% ipython --no-banner

In [1]: import numpy as np

In [2]: from numpy import linalg as LA

In [3]: np.set_printoptions(precision=3, suppress=True, linewidth=140, floatmode="fixed")

In [4]: def tidy(a):
   ...:     return np.round(a, 3) + 0
   ...: 

In [5]: mat = np.array([[1, -2, 3], [3, 1, -2], [-2, 3, 1]])

In [6]: O, V = LA.qr(mat[:, :2])[0], LA.qr(mat[:, 2:])[0]

In [7]: s = LA.svd(O.T @ V, compute_uv=False)

In [8]: tidy(LA.norm(O @ O.T - V @ V.T, 2))
Out[8]: np.float64(1.0)

In [9]: t3 = np.stack([mat, 2 * mat, mat[::-1]])

In [10]: t3.sum(axis=0)
Out[10]: 
array([[ 1, -3, 10],
       [12,  4, -8],
       [-5,  7,  6]])

In [11]: tidy(LA.det(t3))
Out[11]: array([ 38.000, 304.000, -38.000])

In [12]: (t3 @ mat.T).shape
Out[12]: (3, 3, 3)

In [13]: arr = np.loadtxt("x.csv", delimiter=",")

In [14]: print(tidy(arr))
[[-0.500 -0.167 -0.167  0.833]
 [-0.167  0.981 -0.019  0.093]
 [-0.167 -0.019  0.981  0.093]
 [ 0.833  0.093  0.093  0.537]]

In [15]: print(tidy(LA.det(arr.T)))
-1.0

In [16]: tidy(np.poly(arr))
Out[16]: array([ 1.000, -2.000,  0.000,  2.000, -1.000])

In [17]: tidy(LA.eigvals(arr).sum().real)
Out[17]: np.float64(2.0)

In [18]: tidy(LA.det(2 * arr)), tidy(LA.det(arr))
Out[18]: (np.float64(-16.0), np.float64(-1.0))

In [19]: out = np.array([[2, 0], [3, 0], [-1, 0], [1, 3]])

In [20]: np.einsum("ij,ij->i", arr, arr)
Out[20]: array([1.000, 1.000, 1.000, 1.000])

In [21]: print(LA.matrix_rank(arr @ out))
2

In [22]: tidy(np.einsum("ij->j", arr))
Out[22]: array([0.000, 0.889, 0.889, 1.556])

In [23]: np.vstack([arr, out.T]).shape
Out[23]: (6, 4)

In [24]: x = np.array([-1, -2, 1, -2])

In [25]: tidy(arr * x)
Out[25]: 
array([[ 0.500,  0.333, -0.167, -1.667],
       [ 0.167, -1.963, -0.019, -0.185],
       [ 0.167,  0.037,  0.981, -0.185],
       [-0.833, -0.185,  0.093, -1.074]])

In [26]: (arr @ x).argmax()
Out[26]: np.int64(2)

In [27]: tidy(arr @ np.ones(4))
Out[27]: array([0.000, 0.889, 0.889, 1.556])

In [28]: (arr * x).sum(axis=1)
Out[28]: array([-1.000, -2.000,  1.000, -2.000])

In [29]: out = LA.inv(arr)

In [30]: tidy(out)
Out[30]: 
array([[-0.500, -0.167, -0.167,  0.833],
       [-0.167,  0.981, -0.019,  0.093],
       [-0.167, -0.019,  0.981,  0.093],
       [ 0.833,  0.093,  0.093,  0.537]])

In [31]: np.allclose(out, arr.T)
Out[31]: True

In [32]: tidy(LA.inv(out))
Out[32]: 
array([[-0.500, -0.167, -0.167,  0.833],
       [-0.167,  0.981, -0.019,  0.093],
       [-0.167, -0.019,  0.981,  0.093],
       [ 0.833,  0.093,  0.093,  0.537]])

In [33]: print(tidy(arr @ out))
[[1.000 0.000 0.000 0.000]
 [0.000 1.000 0.000 0.000]
 [0.000 0.000 1.000 0.000]
 [0.000 0.000 0.000 1.000]]

In [34]: tidy(LA.slogdet(arr)[0])
Out[34]: np.float64(-1.0)

In [35]: J = np.load("m.npy")

In [36]: J
Out[36]: 
array([[-1.000,  1.000,  1.000],
       [ 1.000, -1.000,  1.000],
       [ 1.000,  1.000, -1.000]])

In [37]: rng = np.random.default_rng(24445)

In [38]: idx = rng.permutation(3)

In [39]: idx
Out[39]: array([2, 1, 0])

In [40]: out = J[idx][:, idx]

In [41]: print(np.allclose(out, J))
True

In [42]: tidy(LA.det(out)), tidy(LA.det(J[idx]))
Out[42]: (np.float64(4.0), np.float64(-4.0))

In [43]: out
Out[43]: 
array([[-1.000,  1.000,  1.000],
       [ 1.000, -1.000,  1.000],
       [ 1.000,  1.000, -1.000]])

In [44]: np.trace(out)
Out[44]: np.float64(-3.0)

In [45]: tidy(np.sort(np.abs(LA.eigvals(out))))
Out[45]: array([1.000, 2.000, 2.000])
